% python3 -q
>>> import numpy as np
>>> import numpy.linalg as la
>>> np.set_printoptions(precision=3, suppress=True, linewidth=120, sign=" ")
>>> mat = np.load("sample7.npy")
>>> print(mat)
[[ 0  3  3  0  0  2]
 [ 0  0  3  1  1  3]
 [ 0  0  0  1  3  1]
 [ 0  0  0  0  0  1]
 [ 0  0  0  0  0  3]
 [ 0  0  0  0  0  0]]
>>> print(np.prod(np.diag(mat)), np.round(la.det(mat), 3))
0 0.0
>>> print([int(la.matrix_rank(la.matrix_power(mat, p))) for p in range(1, 7)])
[4, 3, 2, 1, 0, 0]
>>> B = np.array([[-2, 3], [-3, 3]])
>>> basis = np.array([[1, -3], [0, -1]])
>>> X = np.kron(B, basis)
>>> print(X)
[[-2  6  3 -9]
 [ 0  2  0 -3]
 [-3  9  3 -9]
 [ 0  3  0 -3]]
>>> rng = np.random.default_rng(44401)
>>> idx = rng.permutation(6)
>>> print(idx)
[ 2  0  5  3  4  1]
>>> B = mat[idx][:, idx]
>>> print(np.trace(B))
0
>>> print(np.allclose(B, mat))
False
>>> print(B)
[[ 0  0  1  1  3  0]
 [ 3  0  2  0  0  3]
 [ 0  0  0  0  0  0]
 [ 0  0  1  0  0  0]
 [ 0  0  3  0  0  0]
 [ 3  0  3  1  1  0]]
>>> m1 = np.load("out19.npy")
>>> print(m1)
[[  2   3   4   5   6   7   8   9  10  11]
 [ 12  13  14  15  16  17  18  19  20  21]
 [ 22  23  24  25  26  27  28  29  30  31]
 [ 32  33  34  35  36  37  38  39  40  41]
 [ 42  43  44  45  46  47  48  49  50  51]
 [ 52  53  54  55  56  57  58  59  60  61]
 [ 62  63  64  65  66  67  68  69  70  71]
 [ 72  73  74  75  76  77  78  79  80  81]]
>>> # null space of dimension 8
>>> print([round(float(x), 3) for x in la.svd(m1, compute_uv=False)[:3]])
[424.601, 12.4, 0.0]
>>> print(np.argsort(-la.norm(m1, axis=0).round(6), kind="stable")[:3])
[ 9  8  7]
>>> M = np.load("w.npy")
>>> print(M)
[[ -3  -3  -3  -3  -3]
 [ -3  -6  -6  -6  -6]
 [ -3  -6  -9  -9  -9]
 [ -3  -6  -9 -12 -12]
 [ -3  -6  -9 -12 -15]]
>>> idx = rng.permutation(5)
>>> B = M[:, idx] * rng.choice([-1, 1], 5)
>>> print(B)
[[  3  -3  -3  -3  -3]
 [  6  -6  -3  -6  -6]
 [  9  -9  -3  -9  -6]
 [ 12 -12  -3  -9  -6]
 [ 12 -15  -3  -9  -6]]
>>> left, _, Vh = la.svd(M.T @ B)
>>> print(np.round(la.lstsq(M, B)[0], 3) + 0)
[[ 0.  0.  1.  0.  0.]
 [ 0.  0.  0.  0.  1.]
 [ 0.  0.  0.  1.  0.]
 [-1.  0.  0.  0.  0.]
 [ 0.  1.  0.  0.  0.]]
>>> print(idx)
[ 3  4  0  2  1]
>>> print(np.round(la.det(M.T), 3))
-243.0
>>> print(np.kron(np.eye(2, dtype=int), M))
[[ -3  -3  -3  -3  -3   0   0   0   0   0]
 [ -3  -6  -6  -6  -6   0   0   0   0   0]
 [ -3  -6  -9  -9  -9   0   0   0   0   0]
 [ -3  -6  -9 -12 -12   0   0   0   0   0]
 [ -3  -6  -9 -12 -15   0   0   0   0   0]
 [  0   0   0   0   0  -3  -3  -3  -3  -3]
 [  0   0   0   0   0  -3  -6  -6  -6  -6]
 [  0   0   0   0   0  -3  -6  -9  -9  -9]
 [  0   0   0   0   0  -3  -6  -9 -12 -12]
 [  0   0   0   0   0  -3  -6  -9 -12 -15]]
>>> x = np.array([1, 2, -1, 3, 0])
>>> h = np.maximum(M @ x, 0)
>>> print(np.maximum(M @ x, 0) - np.maximum(-M @ x, 0))
[-15 -27 -33 -42 -42]
>>> print(np.tanh(M @ x))
[-1. -1. -1. -1. -1.]
>>> print(np.all(la.eigvalsh(M) > 0))
False
>>> F = np.load("layer8.npy")
>>> print(F)
[[ 4 -2  2 -8 -5 -1  4 -3  4 -4  1 -4]
 [-2  4  9  7  0 -7 -5  0  3 -4 -4 -7]
 [ 2  9 -2 -6  1 -6  2  5  1  3  0  4]
 [-8  7 -6 -4  7  4 -1  9 -8  0  3 -2]
 [-5  0  1  7 -2  3  0  6 -8 -3  6 -3]
 [-1 -7 -6  4  3 10  0  0  1 -2 -4  0]
 [ 4 -5  2 -1  0  0 10  6  2  2 -2  7]
 [-3  0  5  9  6  0  6 -4  0  1 -6  2]
 [ 4  3  1 -8 -8  1  2  0 -8  0 -7 -4]
 [-4 -4  3  0 -3 -2  2  1  0 -8 -5 -2]
 [ 1 -4  0  3  6 -4 -2 -6 -7 -5 -6 -4]
 [-4 -7  4 -2 -3  0  7  2 -4 -2 -4  0]]
>>> idx = rng.permutation(12)
>>> print(idx)
[  0   3   6   5   8   2   4   1  11   7   9  10]
>>> B = F[idx][:, idx]
>>> print(B)
[[ 4 -8  4 -1  4  2 -5 -2 -4 -3 -4  1]
 [-8 -4 -1  4 -8 -6  7  7 -2  9  0  3]
 [ 4 -1 10  0  2  2  0 -5  7  6  2 -2]
 [-1  4  0 10  1 -6  3 -7  0  0 -2 -4]
 [ 4 -8  2  1 -8  1 -8  3 -4  0  0 -7]
 [ 2 -6  2 -6  1 -2  1  9  4  5  3  0]
 [-5  7  0  3 -8  1 -2  0 -3  6 -3  6]
 [-2  7 -5 -7  3  9  0  4 -7  0 -4 -4]
 [-4 -2  7  0 -4  4 -3 -7  0  2 -2 -4]
 [-3  9  6  0  0  5  6  0  2 -4  1 -6]
 [-4  0  2 -2  0  3 -3 -4 -2  1 -8 -5]
 [ 1  3 -2 -4 -7  0  6 -4 -4 -6 -5 -6]]
>>> print(np.allclose(B, F))
False
>>> print(np.sort(np.abs(la.eigvals(B))))
[  1.055   4.081   5.667   7.188   9.021  10.539  14.893  17.233  20.469  21.587  24.233  25.515]
>>> w, evecs = la.eigh(F)
>>> x = np.array([2, 1, 2, 0, 2, 2, 1, 2, 1, 2, 0, 0])
>>> print(np.round(x @ F @ x / (x @ x), 3), round(float(w[0]), 3), round(w[-1], 3))
0.222 -25.515 24.233
>>> print(x @ F @ x)
6
>>> W0 = np.load("m.npy")
>>> print(W0)
[[-5  2 -1 -3 -8  3  2 -7  4 -7  9]
 [ 0  0 -1  7 -5  2 -3 -3  1 -1 -5]
 [ 0  0  1 -4  9 -8 -1 -8  3  1  7]
 [ 0  0  0  8 -8 -7 -8 -4 -4 -4 -7]
 [ 0  0  0  0 -8 -1  4  2 -5 -7 -1]
 [ 0  0  0  0  0 -7 -9  1 -4  9 -1]
 [ 0  0  0  0  0  0 -1 -9 -9  3  4]
 [ 0  0  0  0  0  0  0 -8 -8 -5  0]
 [ 0  0  0  0  0  0  0  0 -4  3 -7]
 [ 0  0  0  0  0  0  0  0  0  9  8]
 [ 0  0  0  0  0  0  0  0  0  0  9]]
>>> # looks like rank 10
>>> left, s, Vh = la.svd(W0)
>>> print(np.argmax(s[:-1] / (s[1:] + 1e-6)) + 1)
10
>>> B = left[:, :10] @ np.diag(s[:10]) @ Vh[:10]
>>> print(round(np.abs(W0 - B).max(), 3))
0.0
>>> print(la.matrix_rank(B))
10
>>> print(B.round(3) + 0)
[[-5.  2. -1. -3. -8.  3.  2. -7.  4. -7.  9.]
 [ 0.  0. -1.  7. -5.  2. -3. -3.  1. -1. -5.]
 [ 0.  0.  1. -4.  9. -8. -1. -8.  3.  1.  7.]
 [ 0.  0.  0.  8. -8. -7. -8. -4. -4. -4. -7.]
 [ 0.  0.  0.  0. -8. -1.  4.  2. -5. -7. -1.]
 [ 0.  0.  0.  0.  0. -7. -9.  1. -4.  9. -1.]
 [ 0.  0.  0.  0.  0.  0. -1. -9. -9.  3.  4.]
 [ 0.  0.  0.  0.  0.  0.  0. -8. -8. -5.  0.]
 [ 0.  0.  0.  0.  0.  0.  0.  0. -4.  3. -7.]
 [ 0.  0.  0.  0.  0.  0.  0.  0.  0.  9.  8.]
 [ 0.  0.  0.  0.  0.  0.  0.  0.  0.  0.  9.]]
>>> print(la.matrix_rank(W0 - W0[0, 0] * np.eye(11)))
10
>>> print(W0 @ W0)
[[  25  -10    2    9  109    5  -52   74   41  117  -31]
 [   0    0   -1   60  -25  -50  -90   23   33   24 -125]
 [   0    0    1  -36  -31   67  140   91   67  -63   80]
 [   0    0    0   64    0    1  -25   49  156  -91 -140]
 [   0    0    0    0   64   15  -27  -69   12  -29   -5]
 [   0    0    0    0    0   49   72   66  117  -26   62]
 [   0    0    0    0    0    0    1   81  117   42  119]
 [   0    0    0    0    0    0    0   64   96  -29   16]
 [   0    0    0    0    0    0    0    0   16   15  -11]
 [   0    0    0    0    0    0    0    0    0   81  144]
 [   0    0    0    0    0    0    0    0    0    0   81]]
>>> data = np.loadtxt("arr.csv", delimiter=",")
>>> print(data)
[[ 4.  0.  4.  4.  0.  6.  5.  2.  1.]
 [ 2.  6.  7.  4.  6.  6.  5.  0.  9.]
 [ 1.  1.  6.  8.  2.  6.  0.  3.  7.]
 [ 5.  1.  1.  0.  1.  7.  5.  1.  4.]
 [ 0.  5.  0.  7.  2.  9.  4.  5.  0.]
 [ 4.  3.  6.  7.  3.  9.  5.  4.  2.]
 [ 6.  1.  1.  3.  6.  1.  2.  3.  1.]
 [ 6.  8.  0.  7.  4.  0.  1.  9.  8.]
 [ 7.  2.  6.  8.  1.  0.  2.  2.  8.]
 [ 7.  8.  9.  6.  7.  0.  9.  9.  4.]
 [ 8.  2.  5.  5.  8.  2.  3.  8.  2.]
 [ 9.  8.  7.  9.  9.  1.  1.  7.  0.]]
>>> hat = data @ la.solve(data.T @ data, data.T)
>>> print(np.diag(hat))
[ 0.381  0.899  0.757  0.779  0.829  0.348  0.75   0.877  0.844  0.907  0.675  0.954]
>>> print(np.allclose(hat @ hat, hat))
True
>>> x = np.array([9, 9, 7, 7, 2, 5, 5, 9, 4])
>>> print((data * x).sum(axis=1))
[ 169.  252.  205.  148.  208.  274.  149.  301.  241.  396.  281.  356.]
>>> print(data @ (2 * x))
[ 338.  504.  410.  296.  416.  548.  298.  602.  482.  792.  562.  712.]
>>> print(la.norm(data @ x) <= la.norm(data, 2) * la.norm(x) + 1e-9)
True
>>> print(np.sign((data @ x).round(6)))
[ 1.  1.  1.  1.  1.  1.  1.  1.  1.  1.  1.  1.]
>>> print(data * x)
[[ 36.   0.  28.  28.   0.  30.  25.  18.   4.]
 [ 18.  54.  49.  28.  12.  30.  25.   0.  36.]
 [  9.   9.  42.  56.   4.  30.   0.  27.  28.]
 [ 45.   9.   7.   0.   2.  35.  25.   9.  16.]
 [  0.  45.   0.  49.   4.  45.  20.  45.   0.]
 [ 36.  27.  42.  49.   6.  45.  25.  36.   8.]
 [ 54.   9.   7.  21.  12.   5.  10.  27.   4.]
 [ 54.  72.   0.  49.   8.   0.   5.  81.  32.]
 [ 63.  18.  42.  56.   2.   0.  10.  18.  32.]
 [ 63.  72.  63.  42.  14.   0.  45.  81.  16.]
 [ 72.  18.  35.  35.  16.  10.  15.  72.   8.]
 [ 81.  72.  49.  63.  18.   5.   5.  63.   0.]]
>>> print(data @ x)
[ 169.  252.  205.  148.  208.  274.  149.  301.  241.  396.  281.  356.]
>>> K = np.load("dump.npy")
>>> print(K)
[[ 2.  1.  0.  0.  0.  0.  0.  0.  0.  0.  0.  0.]
 [ 0.  2.  1.  0.  0.  0.  0.  0.  0.  0.  0.  0.]
 [ 0.  0.  2.  1.  0.  0.  0.  0.  0.  0.  0.  0.]
 [ 0.  0.  0.  2.  1.  0.  0.  0.  0.  0.  0.  0.]
 [ 0.  0.  0.  0.  2.  1.  0.  0.  0.  0.  0.  0.]
 [ 0.  0.  0.  0.  0.  2.  1.  0.  0.  0.  0.  0.]
 [ 0.  0.  0.  0.  0.  0.  2.  1.  0.  0.  0.  0.]
 [ 0.  0.  0.  0.  0.  0.  0.  2.  1.  0.  0.  0.]
 [ 0.  0.  0.  0.  0.  0.  0.  0.  2.  1.  0.  0.]
 [ 0.  0.  0.  0.  0.  0.  0.  0.  0.  2.  1.  0.]
 [ 0.  0.  0.  0.  0.  0.  0.  0.  0.  0.  2.  1.]
 [ 0.  0.  0.  0.  0.  0.  0.  0.  0.  0.  0.  2.]]
>>> print(K @ K)
[[ 4.  4.  1.  0.  0.  0.  0.  0.  0.  0.  0.  0.]
 [ 0.  4.  4.  1.  0.  0.  0.  0.  0.  0.  0.  0.]
 [ 0.  0.  4.  4.  1.  0.  0.  0.  0.  0.  0.  0.]
 [ 0.  0.  0.  4.  4.  1.  0.  0.  0.  0.  0.  0.]
 [ 0.  0.  0.  0.  4.  4.  1.  0.  0.  0.  0.  0.]
 [ 0.  0.  0.  0.  0.  4.  4.  1.  0.  0.  0.  0.]
 [ 0.  0.  0.  0.  0.  0.  4.  4.  1.  0.  0.  0.]
 [ 0.  0.  0.  0.  0.  0.  0.  4.  4.  1.  0.  0.]
 [ 0.  0.  0.  0.  0.  0.  0.  0.  4.  4.  1.  0.]
 [ 0.  0.  0.  0.  0.  0.  0.  0.  0.  4.  4.  1.]
 [ 0.  0.  0.  0.  0.  0.  0.  0.  0.  0.  4.  4.]
 [ 0.  0.  0.  0.  0.  0.  0.  0.  0.  0.  0.  4.]]
>>> print(np.prod(np.diag(K)), round(float(la.det(K)), 3))
4096.0 4096.0
